$ python -q
>>> import numpy as np
>>> import numpy.linalg as la
>>> np.set_printoptions(precision=3, suppress=True, linewidth=140, floatmode="fixed")
>>> rd = lambda a: np.round(a, 3) + 0
>>> M = np.load("test0.npy")
>>> M
array([[ 1, -1, -1,  1, -1,  1,  1, -1],
       [ 1, -1,  1, -1,  1, -1,  1, -1],
       [ 1,  1, -1, -1,  1,  1, -1, -1]])
>>> ang = np.radians(45)
>>> Rm = np.eye(8)
>>> Rm[2, 2] = Rm[6, 6] = np.cos(ang)
>>> Rm[2, 6], Rm[6, 2] = -np.sin(ang), np.sin(ang)
>>> rd(Rm)
array([[ 1.000,  0.000,  0.000,  0.000,  0.000,  0.000,  0.000,  0.000],
       [ 0.000,  1.000,  0.000,  0.000,  0.000,  0.000,  0.000,  0.000],
       [ 0.000,  0.000,  0.707,  0.000,  0.000,  0.000, -0.707,  0.000],
       [ 0.000,  0.000,  0.000,  1.000,  0.000,  0.000,  0.000,  0.000],
       [ 0.000,  0.000,  0.000,  0.000,  1.000,  0.000,  0.000,  0.000],
       [ 0.000,  0.000,  0.000,  0.000,  0.000,  1.000,  0.000,  0.000],
       [ 0.000,  0.000,  0.707,  0.000,  0.000,  0.000,  0.707,  0.000],
       [ 0.000,  0.000,  0.000,  0.000,  0.000,  0.000,  0.000,  1.000]])
>>> A2 = M @ Rm.T
>>> rd(A2)
array([[ 1.000, -1.000, -1.414,  1.000, -1.000,  1.000,  0.000, -1.000],
       [ 1.000, -1.000,  0.000, -1.000,  1.000, -1.000,  1.414, -1.000],
       [ 1.000,  1.000,  0.000, -1.000,  1.000,  1.000, -1.414, -1.000]])
>>> np.allclose(la.norm(M, axis=1), la.norm(A2, axis=1))
True
>>> def softmax(z):
...     e = np.exp(z - z.max(axis=-1, keepdims=True))
...     return e / e.sum(axis=-1, keepdims=True)
... 
>>> rd(softmax(10 * M[1]))
array([0.250, 0.000, 0.250, 0.000, 0.250, 0.000, 0.250, 0.000])
>>> rd(softmax(M).sum(axis=1))
array([1.000, 1.000, 1.000])
>>> att = M @ M.T / np.sqrt(8)
>>> rd(softmax(att + np.triu(np.full(att.shape, -np.inf), 1)))
array([[1.000, 0.000, 0.000],
       [0.056, 0.944, 0.000],
       [0.053, 0.053, 0.894]])
>>> A2 = M[0, 0] * M[1:] - np.outer(M[1:, 0], M[0])
>>> A2
array([[ 0,  0,  2, -2,  2, -2,  0,  0],
       [ 0,  2,  0, -2,  2,  0, -2,  0]])
>>> M[:, 0] / M[0, 0]
array([1.000, 1.000, 1.000])
>>> rd(softmax(A2[0]))
array([0.052, 0.052, 0.388, 0.007, 0.388, 0.007, 0.052, 0.052])
>>> rd(softmax(A2).sum(axis=1))
array([1.000, 1.000])
>>> rd(softmax(10 * A2[0]))
array([0.000, 0.000, 0.500, 0.000, 0.500, 0.000, 0.000, 0.000])
>>> rd(softmax(A2[0] + 4))
array([0.052, 0.052, 0.388, 0.007, 0.388, 0.007, 0.052, 0.052])
>>> att = A2 @ A2.T / np.sqrt(8)
>>> rd(softmax(att))
array([[0.944, 0.056],
       [0.056, 0.944]])
>>> rd(softmax(att)[0] @ A2)
array([ 0.000,  0.112,  1.888, -2.000,  2.000, -1.888, -0.112,  0.000])
>>> M @ M
Traceback (most recent call last):
  File "<python-input-29>", line 1, in <module>
    M @ M
    ~~^~~
ValueError: matmul: Input operand 1 has a mismatch in its core dimension 0, with gufunc signature (n?,k),(k,m?)->(n?,m?) (size 3 is different from 8)
>>> G = M.T @ M
>>> G
array([[ 3, -1, -1, -1,  1,  1,  1, -3],
       [-1,  3, -1, -1,  1,  1, -3,  1],
       [-1, -1,  3, -1,  1, -3,  1,  1],
       [-1, -1, -1,  3, -3,  1,  1,  1],
       [ 1,  1,  1, -3,  3, -1, -1, -1],
       [ 1,  1, -3,  1, -1,  3, -1, -1],
       [ 1, -3,  1,  1, -1, -1,  3, -1],
       [-3,  1,  1,  1, -1, -1, -1,  3]])
>>> np.trace(G), (M ** 2).sum()
(np.int64(24), np.int64(24))
>>> W0 = np.load("x.npy")
>>> W0
array([[ 0.000, -1.200,  1.400,  0.300,  1.400, -0.700],
       [ 6.000,  0.500, -5.000,  6.000,  6.500,  7.500],
       [-0.200, -0.200, -0.400, -0.700,  1.800,  0.000],
       [-1.900,  0.300, -0.800,  0.500,  0.400, -0.300],
       [-0.700, -0.200, -0.400, -0.100,  0.500,  0.900],
       [-1.700,  0.900, -1.700,  1.000, -0.200,  1.200],
       [-1.900,  0.500, -0.400, -1.000, -0.300, -0.600],
       [ 1.500,  0.800,  0.800,  0.300, -0.600, -0.400],
       [ 0.700,  1.500, -0.900,  0.800, -0.600,  0.400],
       [ 0.500,  0.400, -1.200, -0.700, -1.200,  0.200],
       [ 0.700,  0.300,  1.300,  0.000, -0.600, -0.900],
       [-0.500,  0.500,  0.600, -0.400,  2.100, -0.800],
       [ 0.800,  0.100, -1.500, -0.800,  0.700, -1.800],
       [-0.200,  1.300,  1.400, -1.000, -0.200, -1.500],
       [-0.200,  0.000, -0.600, -0.600,  0.900,  1.800],
       [-0.400,  0.100,  0.700,  0.200,  0.300,  0.400],
       [ 1.500,  2.000,  0.500,  0.000,  0.800,  0.900],
       [ 0.300, -1.600, -0.600,  0.600, -1.900, -0.100],
       [-1.100, -2.300,  0.400, -1.900,  1.900, -0.200],
       [ 0.700,  0.100,  0.200, -1.100,  0.500,  1.200],
       [-1.000, -0.500,  0.600,  0.100, -0.300,  1.500],
       [ 0.600, -0.100,  0.400,  0.200, -0.200, -2.100],
       [ 0.800,  0.200, -0.300,  0.200,  1.700, -0.400],
       [ 0.800,  0.300,  0.500,  0.000,  1.300,  0.100],
       [ 0.300, -2.400,  1.200,  1.100,  1.600,  2.700]])
>>> r0, v = W0[18], W0[17]
>>> r0 @ v
np.float64(-1.62)
>>> pr = (r0 @ v) / (r0 @ r0) * r0
>>> rd((v - pr) @ r0)
np.float64(0.0)
>>> la.matrix_rank(np.outer(r0, v))
np.int64(1)
>>> rd(pr)
array([ 0.128,  0.268, -0.047,  0.221, -0.221,  0.023])
>>> d = la.norm(W0[:, None] - W0[None], axis=-1)
>>> d[14].round(6).argsort(kind="stable")[:4]
array([14,  4, 19,  2])
>>> np.flatnonzero(d[14] < d.mean() / 2)
array([ 4, 14, 19])
>>> la.matrix_rank(d ** 2)
np.int64(8)
>>> np.unravel_index(d.round(6).argmax(), d.shape)
(np.int64(1), np.int64(13))
>>> (d + 1e9 * np.eye(25)).round(6).argmin(axis=1)
array([23, 24, 22,  6, 14,  3,  3, 10,  9,  8,  7,  2, 22, 10,  4,  4, 23,  9,  2, 14,  4, 10, 23, 22, 20])
>>> rd(d[:5, :5])
array([[ 0.000, 14.338,  2.435,  3.450,  2.874],
       [14.338,  0.000, 13.540, 14.436, 13.539],
       [ 2.435, 13.540,  0.000,  2.606,  1.764],
       [ 3.450, 14.436,  2.606,  0.000,  1.913],
       [ 2.874, 13.539,  1.764,  1.913,  0.000]])
>>> d.shape
(25, 25)
>>> data = np.loadtxt("dump.csv", delimiter=",")
>>> rd(data)
array([[ 0.160,  0.665,  0.218, -0.203,  0.226,  0.626],
       [ 0.297,  0.276, -0.179, -0.581, -0.627, -0.270],
       [-0.481,  0.502, -0.112,  0.539, -0.462, -0.030],
       [-0.389,  0.133, -0.770, -0.305,  0.381, -0.011],
       [-0.709, -0.133,  0.481, -0.488, -0.094,  0.031],
       [ 0.023,  0.440,  0.289,  0.002,  0.435, -0.730]])
>>> rd(data[:, 1] @ data[:, 0])
np.float64(0.0)
>>> rd(la.svd(data, compute_uv=False))
array([1.000, 1.000, 1.000, 1.000, 1.000, 1.000])
>>> rd(data @ data.T)
array([[1.000, 0.000, 0.000, 0.000, 0.000, 0.000],
       [0.000, 1.000, 0.000, 0.000, 0.000, 0.000],
       [0.000, 0.000, 1.000, 0.000, 0.000, 0.000],
       [0.000, 0.000, 0.000, 1.000, 0.000, 0.000],
       [0.000, 0.000, 0.000, 0.000, 1.000, 0.000],
       [0.000, 0.000, 0.000, 0.000, 0.000, 1.000]])
>>> r0, v = data[0], data[3]
>>> rd(r0 @ v)
np.float64(0.0)
>>> rd(r0 @ r0)
np.float64(1.0)
>>> pr = (r0 @ v) / (r0 @ r0) * r0
>>> rd((v - pr) @ r0)
np.float64(0.0)
>>> rd(v - pr)
array([-0.389,  0.133, -0.770, -0.305,  0.381, -0.011])
>>> rd(pr)
array([0.000, 0.000, 0.000, 0.000, 0.000, 0.000])
>>> rng = np.random.default_rng(1699)
>>> lab = rng.permutation(6)
>>> A2 = data[:, lab] * rng.choice([-1, 1], 6)
>>> rd(A2)
array([[ 0.160,  0.218, -0.226, -0.665, -0.203,  0.626],
       [ 0.297, -0.179,  0.627, -0.276, -0.581, -0.270],
       [-0.481, -0.112,  0.462, -0.502,  0.539, -0.030],
       [-0.389, -0.770, -0.381, -0.133, -0.305, -0.011],
       [-0.709,  0.481,  0.094,  0.133, -0.488,  0.031],
       [ 0.023,  0.289, -0.435, -0.440,  0.002, -0.730]])
>>> left, _, Vh = la.svd(data.T @ A2)
>>> rd(left @ Vh)
array([[ 1.000,  0.000,  0.000,  0.000,  0.000,  0.000],
       [ 0.000,  0.000,  0.000, -1.000,  0.000,  0.000],
       [ 0.000,  1.000,  0.000,  0.000,  0.000,  0.000],
       [ 0.000,  0.000,  0.000,  0.000,  1.000,  0.000],
       [ 0.000,  0.000, -1.000,  0.000,  0.000,  0.000],
       [ 0.000,  0.000,  0.000,  0.000,  0.000,  1.000]])
>>> lab
array([0, 2, 4, 1, 3, 5])
>>> rd(data[0] @ data[1])
np.float64(0.0)
>>> m1 = np.array([[0, 1, 0, 0, 0],
...     [0, 0, 0, 1, 0],
...     [0, 0, 1, 0, 0],
...     [1, 0, 0, 0, 0],
...     [0, 0, 0, 0, 1]])
>>> blk = np.stack([M, 5 * M, M[::-1]])
>>> np.einsum("bij,cij->bc", blk, blk)
array([[ 24, 120,   8],
       [120, 600,  40],
       [  8,  40,  24]])
>>> (blk @ M.T).shape
(3, 3, 3)
>>> rd(la.norm(blk, axis=(1, 2)))
array([ 4.899, 24.495,  4.899])
>>> blk.shape
(3, 3, 8)
>>> left, sv, Vh = la.svd(M, full_matrices=False)
>>> (sv > 1e-8).sum()
np.int64(3)
>>> left.shape, sv.shape, Vh.shape
((3, 3), (3,), (3, 8))
>>> rd(left.T @ M @ Vh.T)
array([[2.828, 0.000, 0.000],
       [0.000, 2.828, 0.000],
       [0.000, 0.000, 2.828]])
>>> np.allclose(left * sv @ Vh, M)
True
>>> rd(sv)
array([2.828, 2.828, 2.828])
>>> rd(sv / sv[0])
array([1.000, 1.000, 1.000])
>>> rd(Vh @ Vh.T)
array([[1.000, 0.000, 0.000],
       [0.000, 1.000, 0.000],
       [0.000, 0.000, 1.000]])
>>> A2 = np.array([[-2, 4], [5, 3], [0, 1], [-2, 0], [-3, 5]])
>>> m1 @ A2
array([[ 5,  3],
       [-2,  0],
       [ 0,  1],
       [-2,  4],
       [-3,  5]])
>>> A2.T @ m1.T
array([[ 5, -2,  0, -2, -3],
       [ 3,  0,  1,  4,  5]])
>>> np.einsum("ij,ij->i", m1, m1)
array([1, 1, 1, 1, 1])
>>> np.einsum("ik,kj->ij", m1, A2)
array([[ 5,  3],
       [-2,  0],
       [ 0,  1],
       [-2,  4],
       [-3,  5]])
>>> np.vstack([m1, A2.T]).shape
(7, 5)
>>> np.einsum("ik,kj->ji", m1, A2)
array([[ 5, -2,  0, -2, -3],
       [ 3,  0,  1,  4,  5]])
>>> X = np.vander(np.arange(4) - 2, 4, increasing=True)
>>> X
array([[ 1, -2,  4, -8],
       [ 1, -1,  1, -1],
       [ 1,  0,  0,  0],
       [ 1,  1,  1,  1]])
>>> Q, vecs = la.qr(X[:, :2])[0], la.qr(X[:, 2:])[0]
>>> sv = la.svd(Q.T @ vecs, compute_uv=False)
>>> (sv > 0.9).sum()
np.int64(1)
>>> rd(la.norm(Q @ Q.T - vecs @ vecs.T, 2))
np.float64(0.56)
>>> rd(sv)
array([0.927, 0.828])
>>> left, sv, Vh = la.svd(X, full_matrices=False)
>>> rd(np.cumsum(sv ** 2) / np.sum(sv ** 2))
array([0.936, 0.984, 0.997, 1.000])
>>> np.abs(left[:, 0]).round(6).argmax()
np.int64(0)
>>> left.shape, sv.shape, Vh.shape
((4, 4), (4,), (4, 4))
